$ python3 -q
>>> import numpy as np
>>> import numpy.linalg as la
>>> np.set_printoptions(precision=4, suppress=True, linewidth=160, sign=" ")
>>> def rd(a):
...     return np.round(a, 4) + 0
... 
>>> X = np.maximum(np.array([[2, 0, 1],
...     [1, 1, -1],
...     [2, -1, -2],
...     [-2, 0, 1],
...     [-2, 1, 2],
...     [2, 0, 2],
...     [-1, -2, 0],
...     [-2, -1, -1],
...     [1, 0, -2],
...     [2, 2, -2],
...     [-1, -2, -1],
...     [1, -2, 2],
...     [0, -1, 2],
...     [1, -1, 0],
...     [1, 0, 1],
...     [1, -2, 1],
...     [1, 2, 0],
...     [-1, 2, -2],
...     [0, -1, 1]]) @ np.array([[3, 1, 3, 2, 1], [3, 2, 2, 2, 3], [1, 1, 1, 1, 3]]) + np.array([3, 0, 3, 3, 3]), 0)
>>> X
array([[ 10,   3,  10,   8,   8],
       [  8,   2,   7,   6,   4],
       [  4,   0,   5,   3,   0],
       [  0,   0,   0,   0,   4],
       [  2,   2,   1,   3,  10],
       [ 11,   4,  11,   9,  11],
       [  0,   0,   0,   0,   0],
       [  0,   0,   0,   0,   0],
       [  4,   0,   4,   3,   0],
       [ 13,   4,  11,   9,   5],
       [  0,   0,   0,   0,   0],
       [  2,   0,   4,   3,   4],
       [  2,   0,   3,   3,   6],
       [  3,   0,   4,   3,   1],
       [  7,   2,   7,   6,   7],
       [  1,   0,   3,   2,   1],
       [ 12,   5,  10,   9,  10],
       [  4,   1,   2,   3,   2],
       [  1,   0,   2,   2,   3]])
>>> rd(la.norm(X, axis=0))
array([ 26.7955,   8.8882,  25.2982,  21.2132,  23.622 ])
>>> rd(la.norm(X[5] - X[9]))
np.float64(6.3246)
>>> rd(la.norm(X[5], 1)), rd(la.norm(X[5], np.inf))
(np.float64(46.0), np.float64(11.0))
>>> rd(la.norm(X, 2))
np.float64(47.8368)
>>> E = np.load("out6.npy")
>>> E
array([[ 1,  1,  1,  1],
       [-1, -2,  2,  0],
       [-1, -2,  2,  0]])
>>> T = np.stack([E, 5 * E, E[::-1]])
>>> np.einsum("bij,cij->bc", T, T)
array([[  22,  110,    7],
       [ 110,  550,   35],
       [   7,   35,   22]])
>>> la.matrix_rank(T.reshape(3, -1))
np.int64(2)
>>> rd(la.norm(T, axis=(1, 2)))
array([  4.6904,  23.4521,   4.6904])
>>> la.matrix_rank(T)
array([ 2,  2,  2])
>>> r = la.matrix_rank(E)
>>> r
np.int64(2)
>>> ns = la.svd(E)[2][r:].T
>>> [int(la.matrix_rank(E[:i])) for i in range(1, len(E) + 1)]
[1, 2, 2]
>>> np.allclose(E @ ns, 0)
True
>>> rd(ns @ ns.T)
array([[ 0.6857, -0.4   , -0.0571, -0.2286],
       [-0.4   ,  0.4   ,  0.2   , -0.2   ],
       [-0.0571,  0.2   ,  0.1714, -0.3143],
       [-0.2286, -0.2   , -0.3143,  0.7429]])
>>> rd(E @ ns)
array([[ 0.,  0.],
       [ 0.,  0.],
       [ 0.,  0.]])
>>> rd(la.norm(E, axis=0))
array([ 1.7321,  3.    ,  3.    ,  1.    ])
>>> rd(la.norm(E) ** 2 / la.norm(E, 2) ** 2)
np.float64(1.2127)
>>> rd(la.norm(E, axis=1))
array([ 2.,  3.,  3.])
>>> E[2] @ E[1]
np.int64(9)
>>> left, s, VT = la.svd(E)
>>> rd(s)
array([ 4.2593,  1.9643,  0.    ])
>>> B = left[:, :2] @ np.diag(s[:2]) @ VT[:2]
>>> rd(la.norm(E - B, 2)), rd(s[2])
(np.float64(0.0), np.float64(0.0))
>>> la.matrix_rank(E, rtol=0.05)
np.int64(2)
>>> rd(np.abs(E - B).max())
np.float64(0.0)
>>> K = np.array([[-4, 4, 0], [1, -1, 0], [3, -3, 0], [5, -5, 0]])
>>> rng = np.random.default_rng(36391)
>>> B = K + rng.integers(-2, 3, (4, 1)) @ rng.integers(-2, 3, (1, 3))
>>> B
array([[-5,  2,  0],
       [-1, -5,  0],
       [ 1, -7,  0],
       [ 5, -5,  0]])
>>> B - K
array([[-1, -2,  0],
       [-2, -4,  0],
       [-2, -4,  0],
       [ 0,  0,  0]])
>>> np.abs(B - K).sum(axis=1)
array([ 3,  6,  6,  0])
>>> la.matrix_rank(B - K, tol=1e-8)
np.int64(1)
>>> rd(np.trace(la.pinv(B) @ B))
np.float64(2.0)
>>> np.allclose(B[:-1].T @ la.lstsq(B[:-1].T, B[-1])[0], B[-1])
True
>>> ang = np.sort(rng.uniform(-2, 2, 13))
>>> feats = np.c_[ang, ang ** 2, ang ** 3] @ np.array([[1, 2, 1, -2, -2], [1, 2, 2, 1, 2], [1, 0, 0, 2, -1]])
>>> rd(feats)
array([[-5.3533,  3.5617,  5.4868, -6.7123, 18.3962],
       [-2.6808,  1.5468,  3.0585, -1.6   , 11.0476],
       [-1.2062,  0.2054,  1.2993,  0.7665,  5.8899],
       [-0.5088, -0.4508,  0.206 ,  1.1783,  2.4597],
       [-0.3536, -0.4983, -0.0274,  0.9547,  1.4897],
       [-0.2645, -0.4496, -0.1084,  0.7193,  0.9549],
       [-0.1028, -0.2026, -0.0882,  0.2389,  0.2565],
       [ 0.0706,  0.1407,  0.0747, -0.127 , -0.1235],
       [ 0.7266,  1.2791,  0.8359, -0.5159, -0.5806],
       [ 2.1596,  3.115 ,  2.2706,  0.2285, -0.8649],
       [ 3.1784,  4.1767,  3.1475,  1.181 , -1.03  ],
       [ 4.1336,  5.0716,  3.9025,  2.2241, -1.2025],
       [ 5.2671,  6.0464,  4.7372,  3.5835, -1.4344]])
>>> W2 = feats[[2, 3]].astype(float)
>>> for _ in range(6):
...     idx = la.norm(feats[:, None] - W2, axis=-1).argmin(axis=1)
...     W2 = np.array([feats[idx == j].mean(axis=0) for j in range(2)])
... 
>>> idx
array([ 0,  0,  1,  1,  1,  1,  1,  1,  1,  1,  1,  1,  1])
>>> np.bincount(idx)
array([  2,  11])
>>> np.abs(W2[1] - W2[0]).argmax()
np.int64(4)
>>> rd(W2[1] - W2[0])
array([  5.208 ,  -0.8785,  -2.7954,   5.1045, -14.1933])
>>> rd(W2)
array([[-4.017 ,  2.5543,  4.2726, -4.1562, 14.7219],
       [ 1.1909,  1.6758,  1.4772,  0.9484,  0.5286]])
>>> B = W2 / np.sqrt((W2 ** 2).mean(axis=1, keepdims=True))
>>> rd(la.norm(B, axis=1))
array([ 2.2361,  2.2361])
>>> rd(W2 - W2.mean(axis=1, keepdims=True))
array([[-6.6922, -0.1209,  1.5975, -6.8313, 12.0468],
       [ 0.0267,  0.5116,  0.3131, -0.2158, -0.6356]])
>>> cov = np.cov(feats, rowvar=False)
>>> rd(np.polyfit(feats[:, 2], feats[:, 1], 1))
array([ 1.0423, -0.1771])
>>> rd(np.median(feats, axis=0))
array([-0.1028,  1.2791,  1.2993,  0.7193,  0.2565])
>>> rd(feats.std(axis=0))
array([ 2.7163,  2.2234,  1.9086,  2.3246,  5.6463])
>>> idx = feats[:, 1] > np.median(feats[:, 1])
>>> f = feats[idx].mean(axis=0) - feats[~idx].mean(axis=0)
>>> ((feats - feats.mean(axis=0)) @ f > 0).astype(int)
array([ 1,  1,  0,  0,  0,  0,  0,  0,  0,  0,  1,  1,  1])
>>> np.argsort(-np.abs(f).round(6), kind="stable")
array([ 1,  2,  4,  0,  3])
>>> f = np.array([-1, 2, -3])
>>> g = np.array([-6, -3, -8, 1])
>>> A = np.outer(f, g)
>>> A
array([[  6,   3,   8,  -1],
       [-12,  -6, -16,   2],
       [ 18,   9,  24,  -3]])
>>> [round(float(x), 4) for x in la.svd(A, compute_uv=False)[:3]]
[39.2428, 0.0, 0.0]
>>> rd(la.norm(A, 2) / la.norm(A))
np.float64(1.0)
>>> la.matrix_rank(A, rtol=0.1)
np.int64(1)
>>> r = la.matrix_rank(A)
>>> r
np.int64(1)
>>> ns = la.svd(A)[2][r:].T
>>> [int(la.matrix_rank(np.delete(A, i, axis=0))) for i in range(3)]
[1, 1, 1]
>>> left, s, VT = la.svd(A)
>>> np.argmax(s[:-1] / (s[1:] + 1e-6)) + 1
np.int64(1)
>>> rd(s)
array([ 39.2428,   0.    ,   0.    ])
>>> B = left[:, :1] @ np.diag(s[:1]) @ VT[:1]
>>> rd(la.norm(A - B, 2)), rd(s[1])
(np.float64(0.0), np.float64(0.0))
>>> la.matrix_rank(B)
np.int64(1)
>>> left, s, VT = la.svd(A)
>>> evecs = VT[:(s > 1e-8).sum()]
>>> x0 = A[2] + 5 * A[0] + rng.integers(2) * np.eye(4)[2]
>>> x0
array([48., 24., 65., -8.])
>>> np.allclose(evecs.T @ evecs @ x0, x0)
False
>>> rd(la.norm(x0 - evecs.T @ evecs @ x0))
np.float64(0.6467)
>>> la.matrix_rank(np.vstack([A, x0]))
np.int64(2)
>>> rd(np.diag(evecs.T @ evecs))
array([ 0.3273,  0.0818,  0.5818,  0.0091])
>>> rd(evecs.T @ evecs)
array([[ 0.3273,  0.1636,  0.4364, -0.0545],
       [ 0.1636,  0.0818,  0.2182, -0.0273],
       [ 0.4364,  0.2182,  0.5818, -0.0727],
       [-0.0545, -0.0273, -0.0727,  0.0091]])
>>> F = np.load("arr.npy")
>>> F
array([[ 5.8513,  3.9749, -0.1854],
       [-0.4931,  0.184 ,  0.6921],
       [-5.2575, -1.7328,  3.211 ],
       [ 3.6425,  3.4391,  1.6882],
       [ 0.4262,  0.6202,  0.3387],
       [ 2.9431,  3.3433,  2.429 ],
       [ 0.6062,  0.0715, -0.9987],
       [ 0.2382, -0.1984, -1.0477],
       [ 4.174 ,  3.9595,  2.0203],
       [-0.7898,  1.299 ,  3.3178],
       [ 0.7711, -0.7561, -2.8736],
       [ 4.6247,  2.7418, -1.0159],
       [ 1.6877,  1.8166,  1.0497],
       [ 1.0295,  3.0603,  4.4147],
       [ 0.6367,  0.8917,  0.6011],
       [ 7.863 ,  7.7627,  4.708 ],
       [ 2.9595,  2.7357,  1.1921],
       [-1.4701,  0.6722,  2.9712],
       [-4.3895, -1.9218,  1.6757],
       [-2.9369, -0.112 ,  3.3585]])
>>> w1 = np.array([[1, 4, 3, 1, 0, 5], [0, 2, 3, 5, 0, 1], [1, 3, 3, 2, 2, 3]])
>>> coef = np.array([0, -1, 2, -1, -2, -1])
>>> H = np.maximum(F @ w1 + coef, 0)
>>> (H > 0).astype(int)
array([[ 1,  1,  1,  1,  0,  1],
       [ 1,  0,  1,  1,  0,  0],
       [ 0,  0,  0,  0,  1,  0],
       [ 1,  1,  1,  1,  1,  1],
       [ 1,  1,  1,  1,  0,  1],
       [ 1,  1,  1,  1,  1,  1],
       [ 0,  0,  1,  0,  0,  0],
       [ 0,  0,  0,  0,  0,  0],
       [ 1,  1,  1,  1,  1,  1],
       [ 1,  1,  1,  1,  1,  1],
       [ 0,  0,  0,  0,  0,  0],
       [ 1,  1,  1,  1,  0,  1],
       [ 1,  1,  1,  1,  1,  1],
       [ 1,  1,  1,  1,  1,  1],
       [ 1,  1,  1,  1,  0,  1],
       [ 1,  1,  1,  1,  1,  1],
       [ 1,  1,  1,  1,  1,  1],
       [ 1,  1,  1,  1,  1,  1],
       [ 0,  0,  0,  0,  1,  0],
       [ 1,  0,  1,  1,  1,  0]])
>>> la.matrix_rank(H)
np.int64(6)
>>> W2 = np.array([[3, 3], [-1, -1], [3, 0], [-2, -2], [0, 1], [-1, 1]])
>>> (H @ W2).round(6).argmax(axis=1)
array([ 0,  0,  1,  0,  0,  0,  0,  0,  0,  0,  0,  0,  0,  0,  0,  0,  0,  0,  1,  0])
>>> data = np.load("layer18.npy")
>>> rd(data)
array([[ 0.5106,  0.4031,  0.2956],
       [ 0.4031,  0.3182,  0.2334],
       [ 0.2956,  0.2334,  0.1711]])
>>> f = np.array([8, 5])
>>> rd(np.array([np.convolve(row, f, "same") for row in data]))
array([[ 4.0849,  5.7779,  4.3805],
       [ 3.2249,  4.5615,  3.4583],
       [ 2.3649,  3.3451,  2.5361]])
>>> rd(np.polyval(f, data[2]))
array([ 7.3649,  6.867 ,  6.3692])
>>> evals, evecs = la.eigh(data)
>>> rd(la.eigvalsh(data + -3 * np.eye(3)))
array([-3., -3., -2.])
>>> (evals > 1e-8).sum(), (evals < -1e-8).sum()
(np.int64(1), np.int64(0))
>>> np.abs(evecs[:, -1]).round(6).argmax()
np.int64(0)
>>> rd(la.svd(data, compute_uv=False))
array([ 1.,  0.,  0.])
>>> rd(evecs.T @ data @ evecs)
array([[ 0.,  0.,  0.],
       [ 0.,  0.,  0.],
       [ 0.,  0.,  1.]])
>>> np.unique(evals.round(6) + 0, return_counts=True)[1]
array([ 2,  1])
>>> rd(np.abs(evecs[:, -1]))
array([ 0.7146,  0.5641,  0.4137])
>>> rd(la.eigvalsh(data @ data))
array([ 0.,  0.,  1.])
>>> rd(evecs.T @ evecs)
array([[ 1.,  0.,  0.],
       [ 0.,  1.,  0.],
       [ 0.,  0.,  1.]])
>>> B = data + rng.integers(-2, 3, (3, 1)) @ rng.integers(-2, 3, (1, 3))
>>> rd(B)
array([[-1.4894, -1.5969,  0.2956],
       [-1.5969, -1.6818,  0.2334],
       [-3.7044, -3.7666,  0.1711]])
>>> rd(la.svd(B - data, compute_uv=False))
array([ 6.9282,  0.    ,  0.    ])
>>> x0 = np.array([2, 0, 1])
>>> rd(la.eigvalsh(2 * data - np.eye(3)))
array([-1., -1.,  1.])
>>> rd(data @ x0)
array([ 1.3168,  1.0396,  0.7624])
>>> rd(np.eye(3) - data)
array([[ 0.4894, -0.4031, -0.2956],
       [-0.4031,  0.6818, -0.2334],
       [-0.2956, -0.2334,  0.8289]])
>>> rd(data @ data @ x0)
array([ 1.3168,  1.0396,  0.7624])
>>> M = np.load("a.npy")
>>> rd(M)
array([[ 0.3976,  0.8434,  0.3614],
       [ 0.8434, -0.1807, -0.506 ],
       [ 0.3614, -0.506 ,  0.7831]])
>>> B = M / la.norm(M, axis=1, keepdims=True)
>>> cov = B @ B.T
>>> np.argwhere(np.triu(np.abs(cov) > 0.95, 1))
array([], shape=(0, 2), dtype=int64)
>>> (np.abs(cov) > 0.9).astype(int)
array([[ 1,  0,  0],
       [ 0,  1,  0],
       [ 0,  0,  1]])
>>> np.degrees(np.arccos(np.clip(cov[1, 2], -1, 1)))
np.float64(90.0)
